$ python -q
>>> import numpy as np
>>> np.set_printoptions(suppress=True, linewidth=160)
>>> rnd = lambda a: np.round(a, 2) + 0
>>> X = np.array([[5.0, 0.0, 0.0, 4.0, 0.0, 0.0],
...     [0.0, 5.0, 4.0, 0.0, 0.0, 4.0],
...     [0.0, 4.0, 5.0, 0.0, 0.0, 4.0],
...     [4.0, 0.0, 0.0, 5.0, 0.0, 0.0],
...     [0.0, 0.0, 0.0, 0.0, 5.0, 0.0],
...     [0.0, 4.0, 4.0, 0.0, 0.0, 5.0]])
>>> # 3 groups of indices that never mix
>>> np.allclose(X, X.T)
True
>>> np.allclose(X @ X.T, X.T @ X)
True
>>> rnd(np.abs(np.linalg.eigvals(X)).max())
np.float64(13.0)
>>> X @ X
array([[41.,  0.,  0., 40.,  0.,  0.],
       [ 0., 57., 56.,  0.,  0., 56.],
       [ 0., 56., 57.,  0.,  0., 56.],
       [40.,  0.,  0., 41.,  0.,  0.],
       [ 0.,  0.,  0.,  0., 25.,  0.],
       [ 0., 56., 56.,  0.,  0., 57.]])
>>> (X != 0).astype(int)
array([[1, 0, 0, 1, 0, 0],
       [0, 1, 1, 0, 0, 1],
       [0, 1, 1, 0, 0, 1],
       [1, 0, 0, 1, 0, 0],
       [0, 0, 0, 0, 1, 0],
       [0, 1, 1, 0, 0, 1]])
>>> rnd(np.linalg.det(X))
np.float64(585.0)
>>> F = np.array([[1, -2, 4, -8], [1, -1, 1, -1], [1, 0, 0, 0]])
>>> # row 0 is much longer than the rest
>>> r0 = np.array([2, 4])
>>> np.convolve(F[1], r0)
array([ 2,  2, -2,  2, -4])
>>> np.correlate(F[1], F[2], "full")
array([ 0,  0,  0,  1, -1,  1, -1])
>>> x = np.array([4, 4, 2, 5])
>>> h = np.maximum(F @ x, 0)
>>> np.maximum(F @ (3 * x), 0)
array([ 0,  0, 12])
>>> np.maximum(F @ x, 0) - np.maximum(-F @ x, 0)
array([-36,  -3,   4])
>>> h
array([0, 0, 4])
>>> x = np.array([5, 3, 5, 1])
>>> np.sign((F @ x).round(6))
array([1, 1, 1])
>>> np.linalg.norm(F @ x) <= np.linalg.norm(F, 2) * np.linalg.norm(x) + 1e-9
np.True_
>>> other = np.array([[1, 1], [-2, 1], [2, -2], [-3, 2]])
>>> np.vstack([F, other.T]).shape
(5, 4)
>>> np.einsum("ij,ij->i", F, F)
array([85,  4,  1])
>>> other = np.array([[0, 3, -3], [-3, 2, 2]])
>>> C = np.kron(other, F)
>>> C
array([[  0,   0,   0,   0,   3,  -6,  12, -24,  -3,   6, -12,  24],
       [  0,   0,   0,   0,   3,  -3,   3,  -3,  -3,   3,  -3,   3],
       [  0,   0,   0,   0,   3,   0,   0,   0,  -3,   0,   0,   0],
       [ -3,   6, -12,  24,   2,  -4,   8, -16,   2,  -4,   8, -16],
       [ -3,   3,  -3,   3,   2,  -2,   2,  -2,   2,  -2,   2,  -2],
       [ -3,   0,   0,   0,   2,   0,   0,   0,   2,   0,   0,   0]])
>>> other = np.array([[2, 1, 0],
...     [2, -1, 2],
...     [-2, -1, 0],
...     [-1, 2, -2],
...     [2, 0, 2],
...     [0, 2, 2]])
>>> C = np.array([[-3, 0, 2, 2, 2, 2, 2, -2],
...     [0, -2, -1, -1, 2, 2, 2, 0],
...     [-3, 0, -2, 0, -1, -3, 2, -3]])
>>> rng = np.random.default_rng(5444)
>>> data = other @ C + 0.05 * rng.normal(size=(6, 8))
>>> rnd(data)
array([[ -6.05,  -2.05,   3.04,   2.9 ,   5.91,   5.95,   6.04,  -3.9 ],
       [-12.02,   2.  ,   1.03,   4.98,   0.05,  -4.  ,   6.03,  -9.94],
       [  5.99,   1.96,  -3.08,  -2.94,  -6.08,  -5.98,  -6.  ,   4.01],
       [  8.91,  -4.  ,  -0.07,  -3.97,   3.94,   7.91,  -2.  ,   8.06],
       [-12.08,  -0.07,   0.02,   4.03,   2.  ,  -1.96,   8.02, -10.01],
       [ -6.  ,  -3.97,  -5.98,  -2.  ,   1.94,  -1.88,   7.99,  -6.01]])
>>> np.argsort(-np.linalg.norm(data, axis=0).round(6), kind="stable")[:3]
array([0, 7, 6])
>>> np.linalg.cond(data) > 100
np.True_
>>> rnd(np.linalg.norm(data, 2) / np.linalg.norm(data))
np.float64(0.86)
>>> Q, _ = np.linalg.qr(np.array([[-0.8, 0.9, 1.5, 1.3],
...     [0.0, 1.2, 0.0, -1.5],
...     [-0.2, 0.6, 0.0, -0.5],
...     [-0.3, 2.0, -0.3, -0.2]]))
>>> w = np.array([0, 2, 1, -1])
>>> W0 = Q @ np.diag(w) @ Q.T
>>> rnd(W0)
array([[ 0.25, -0.14, -0.11, -0.59],
       [-0.14,  1.24, -0.38,  0.64],
       [-0.11, -0.38, -0.6 ,  0.68],
       [-0.59,  0.64,  0.68,  1.12]])
>>> rank = np.linalg.matrix_rank(W0)
>>> rank
np.int64(3)
>>> N = np.linalg.svd(W0)[2][rank:].T
>>> np.linalg.matrix_rank(W0.T @ W0), np.linalg.matrix_rank(W0 @ W0.T)
(np.int64(3), np.int64(3))
>>> N.shape
(4, 1)
>>> rnd(N[:, 0] / N[np.abs(N[:, 0]).round(6).argmax(), 0])
array([1.  , 0.  , 0.25, 0.37])
>>> K = np.loadtxt("layer13.csv", delimiter=",")
>>> K
array([[0., 1., 1., 1., 1., 1., 1., 1., 1.],
       [1., 0., 1., 1., 1., 1., 1., 1., 1.],
       [1., 1., 0., 1., 1., 1., 1., 1., 1.],
       [1., 1., 1., 0., 1., 1., 1., 1., 1.],
       [1., 1., 1., 1., 0., 1., 1., 1., 1.],
       [1., 1., 1., 1., 1., 0., 1., 1., 1.],
       [1., 1., 1., 1., 1., 1., 0., 1., 1.],
       [1., 1., 1., 1., 1., 1., 1., 0., 1.],
       [1., 1., 1., 1., 1., 1., 1., 1., 0.]])
>>> # symmetric
>>> other = K / np.sqrt((K ** 2).mean(axis=1, keepdims=True))
>>> np.linalg.matrix_rank(other) == np.linalg.matrix_rank(K)
np.True_
>>> rnd(np.linalg.norm(other, axis=1))
array([3., 3., 3., 3., 3., 3., 3., 3., 3.])
>>> np.linalg.matrix_rank(K - K.mean(axis=1, keepdims=True))
np.int64(8)
>>> K @ (-1.0) ** np.arange(9)
array([0., 2., 0., 2., 0., 2., 0., 2., 0.])
>>> (K @ K)[0]
array([8., 7., 7., 7., 7., 7., 7., 7., 7.])
>>> np.fft.fft(K[0])
array([ 8.+0.j, -1.+0.j, -1.+0.j, -1.+0.j, -1.+0.j, -1.+0.j, -1.+0.j, -1.+0.j, -1.+0.j])
>>> K.sum(axis=0)
array([8., 8., 8., 8., 8., 8., 8., 8., 8.])
>>> K @ K
array([[8., 7., 7., 7., 7., 7., 7., 7., 7.],
       [7., 8., 7., 7., 7., 7., 7., 7., 7.],
       [7., 7., 8., 7., 7., 7., 7., 7., 7.],
       [7., 7., 7., 8., 7., 7., 7., 7., 7.],
       [7., 7., 7., 7., 8., 7., 7., 7., 7.],
       [7., 7., 7., 7., 7., 8., 7., 7., 7.],
       [7., 7., 7., 7., 7., 7., 8., 7., 7.],
       [7., 7., 7., 7., 7., 7., 7., 8., 7.],
       [7., 7., 7., 7., 7., 7., 7., 7., 8.]])
>>> np.trace(K @ K @ K) // 6
np.float64(84.0)
>>> Lm = np.diag(K.sum(axis=1)) - K
>>> (np.linalg.eigvalsh(Lm) < 1e-8).sum()
np.int64(1)
>>> Lm
array([[ 8., -1., -1., -1., -1., -1., -1., -1., -1.],
       [-1.,  8., -1., -1., -1., -1., -1., -1., -1.],
       [-1., -1.,  8., -1., -1., -1., -1., -1., -1.],
       [-1., -1., -1.,  8., -1., -1., -1., -1., -1.],
       [-1., -1., -1., -1.,  8., -1., -1., -1., -1.],
       [-1., -1., -1., -1., -1.,  8., -1., -1., -1.],
       [-1., -1., -1., -1., -1., -1.,  8., -1., -1.],
       [-1., -1., -1., -1., -1., -1., -1.,  8., -1.],
       [-1., -1., -1., -1., -1., -1., -1., -1.,  8.]])
>>> rnd(np.linalg.eigvalsh(Lm))
array([0., 9., 9., 9., 9., 9., 9., 9., 9.])
>>> x = np.array([1, -3, -3, 0, 3, -3, -3, -1, -2])
>>> rhs = K @ x
>>> b, lr = np.zeros(9), 1 / np.linalg.norm(K, 2) ** 2
>>> for i in range(150):
...     b -= lr * K.T @ (K @ b - rhs)
...     if i % 50 == 0: print(i, round(np.linalg.norm(K @ b - rhs), 2))
... 
0 6.03
50 2.74
100 1.25
>>> rnd(np.linalg.cond(K))
np.float64(8.0)
>>> w, vecs = np.linalg.eigh(K)
>>> rnd(vecs @ np.diag(w) @ vecs.T)
array([[0., 1., 1., 1., 1., 1., 1., 1., 1.],
       [1., 0., 1., 1., 1., 1., 1., 1., 1.],
       [1., 1., 0., 1., 1., 1., 1., 1., 1.],
       [1., 1., 1., 0., 1., 1., 1., 1., 1.],
       [1., 1., 1., 1., 0., 1., 1., 1., 1.],
       [1., 1., 1., 1., 1., 0., 1., 1., 1.],
       [1., 1., 1., 1., 1., 1., 0., 1., 1.],
       [1., 1., 1., 1., 1., 1., 1., 0., 1.],
       [1., 1., 1., 1., 1., 1., 1., 1., 0.]])
>>> rnd(w.sum()), np.trace(K)
(np.float64(0.0), np.float64(0.0))
>>> rnd(np.linalg.svd(K, compute_uv=False))
array([8., 1., 1., 1., 1., 1., 1., 1., 1.])
>>> rnd(np.abs(vecs[:, -1]))
array([0.33, 0.33, 0.33, 0.33, 0.33, 0.33, 0.33, 0.33, 0.33])
>>> rnd(np.linalg.eigvalsh(K + 4 * np.eye(9)))
array([ 3.,  3.,  3.,  3.,  3.,  3.,  3.,  3., 12.])
>>> np.unique(w.round(6) + 0, return_counts=True)[1]
array([8, 1])
>>> feats = np.load("run15.npy")
>>> feats
array([[0, 1, 0],
       [0, 0, 1],
       [1, 0, 0]])
>>> # rows sum to 1
>>> rnd(np.linalg.norm(feats, axis=1))
array([1., 1., 1.])
>>> rnd(np.linalg.norm(feats[0], 1)), rnd(np.linalg.norm(feats[0], np.inf))
(np.float64(1.0), np.float64(1.0))
>>> rnd(np.linalg.norm(feats, "nuc"))
np.float64(3.0)
>>> rnd(np.linalg.norm(feats, axis=0))
array([1., 1., 1.])
>>> mat = np.load("out14.npy")
>>> mat
array([[  5,   2,   7],
       [  5,   8,  16],
       [  7,  13,  24],
       [ 14,  14,  29],
       [ 14,  19,  32],
       [ 20,  26,  34],
       [ 29,  35,  34],
       [ 38,  41,  35],
       [ 42,  49,  39],
       [ 42,  53,  42],
       [ 43,  58,  43],
       [ 51,  58,  45],
       [ 52,  61,  50],
       [ 56,  64,  55],
       [ 57,  64,  63],
       [ 57,  72,  68],
       [ 63,  76,  68],
       [ 67,  83,  75],
       [ 69,  89,  84],
       [ 70,  91,  84],
       [ 72,  96,  89],
       [ 76,  99,  93],
       [ 80, 101, 101],
       [ 83, 109, 105],
       [ 84, 118, 108],
       [ 87, 119, 117],
       [ 94, 121, 120],
       [ 97, 127, 123],
       [101, 132, 126],
       [101, 137, 135],
       [109, 137, 141],
       [113, 140, 145],
       [113, 145, 149],
       [121, 151, 154],
       [130, 151, 160],
       [130, 156, 165],
       [133, 164, 165]])
>>> C = mat[[8, 18]].astype(float)
>>> for _ in range(4):
...     lab = np.linalg.norm(mat[:, None] - C, axis=-1).argmin(axis=1)
...     C = np.array([mat[lab == j].mean(axis=0) for j in range(2)])
... 
>>> lab
array([0, 0, 0, 0, 0, 0, 0, 0, 0, 0, 0, 0, 0, 0, 0, 0, 0, 0, 1, 1, 1, 1, 1, 1, 1, 1, 1, 1, 1, 1, 1, 1, 1, 1, 1, 1, 1])
>>> np.abs(C[1] - C[0]).argmax()
np.int64(2)
>>> rnd(C)
array([[ 36.78,  44.22,  42.17],
       [ 98.05, 125.42, 124.42]])
>>> rnd(C[1] - C[0])
array([61.27, 81.2 , 82.25])
>>> np.bincount(lab)
array([18, 19])
>>> m1 = np.load("test13.npy")
>>> m1
array([[ 14.,   6.,   0.,   9.,  -6.,   9., -15.,   9., -15.],
       [  6.,   9.,   0.,   6.,  -4.,   6., -10.,   6., -10.],
       [  0.,   0.,   5.,   0.,   0.,   0.,   0.,   0.,   0.],
       [  9.,   6.,   0.,  14.,  -6.,   9., -15.,   9., -15.],
       [ -6.,  -4.,   0.,  -6.,   9.,  -6.,  10.,  -6.,  10.],
       [  9.,   6.,   0.,   9.,  -6.,  14., -15.,   9., -15.],
       [-15., -10.,   0., -15.,  10., -15.,  30., -15.,  25.],
       [  9.,   6.,   0.,   9.,  -6.,   9., -15.,  14., -15.],
       [-15., -10.,   0., -15.,  10., -15.,  25., -15.,  30.]])
>>> # 2 blocks once reordered
>>> def softmax(z):
...     e = np.exp(z - z.max(axis=-1, keepdims=True))
...     return e / e.sum(axis=-1, keepdims=True)
... 
>>> rnd(softmax(10 * m1[7]))
array([0., 0., 0., 0., 0., 0., 0., 1., 0.])
>>> S = m1 @ m1.T / np.sqrt(9)
>>> rnd(softmax(S)[7] @ m1)
array([  9.,   6.,   0.,   9.,  -6.,   9., -15.,  14., -15.])
>>> rnd(softmax(S + np.triu(np.full(S.shape, -np.inf), 1)))
array([[1., 0., 0., 0., 0., 0., 0., 0., 0.],
       [1., 0., 0., 0., 0., 0., 0., 0., 0.],
       [0., 0., 1., 0., 0., 0., 0., 0., 0.],
       [0., 0., 0., 1., 0., 0., 0., 0., 0.],
       [0., 0., 0., 0., 1., 0., 0., 0., 0.],
       [0., 0., 0., 0., 0., 1., 0., 0., 0.],
       [0., 0., 0., 0., 0., 0., 1., 0., 0.],
       [0., 0., 0., 0., 0., 0., 0., 1., 0.],
       [0., 0., 0., 0., 0., 0., 0., 0., 1.]])
>>> w, vecs = np.linalg.eigh(m1)
>>> x = np.array([6, 2, 4, 1, 9, 9, 5, 9, 7])
>>> x @ m1 @ x
np.float64(1871.0)
>>> rnd(np.linalg.eigvalsh(m1[1:, 1:]))
array([ 5.,  5.,  5.,  5.,  5.,  5.,  5., 90.])
>>> rnd(vecs * np.sqrt(w) @ vecs.T)
array([[ 2.97,  0.49,  0.  ,  0.74, -0.49,  0.74, -1.23,  0.74, -1.23],
       [ 0.49,  2.56,  0.  ,  0.49, -0.33,  0.49, -0.82,  0.49, -0.82],
       [ 0.  ,  0.  ,  2.24,  0.  ,  0.  ,  0.  ,  0.  ,  0.  ,  0.  ],
       [ 0.74,  0.49,  0.  ,  2.97, -0.49,  0.74, -1.23,  0.74, -1.23],
       [-0.49, -0.33,  0.  , -0.49,  2.56, -0.49,  0.82, -0.49,  0.82],
       [ 0.74,  0.49,  0.  ,  0.74, -0.49,  2.97, -1.23,  0.74, -1.23],
       [-1.23, -0.82,  0.  , -1.23,  0.82, -1.23,  4.29, -1.23,  2.05],
       [ 0.74,  0.49,  0.  ,  0.74, -0.49,  0.74, -1.23,  2.97, -1.23],
       [-1.23, -0.82,  0.  , -1.23,  0.82, -1.23,  2.05, -1.23,  4.29]])
>>> (np.sign(vecs[:, -1].round(6)) == np.sign(vecs[0, -1].round(6))).astype(int)
array([1, 1, 0, 1, 0, 1, 0, 1, 0])
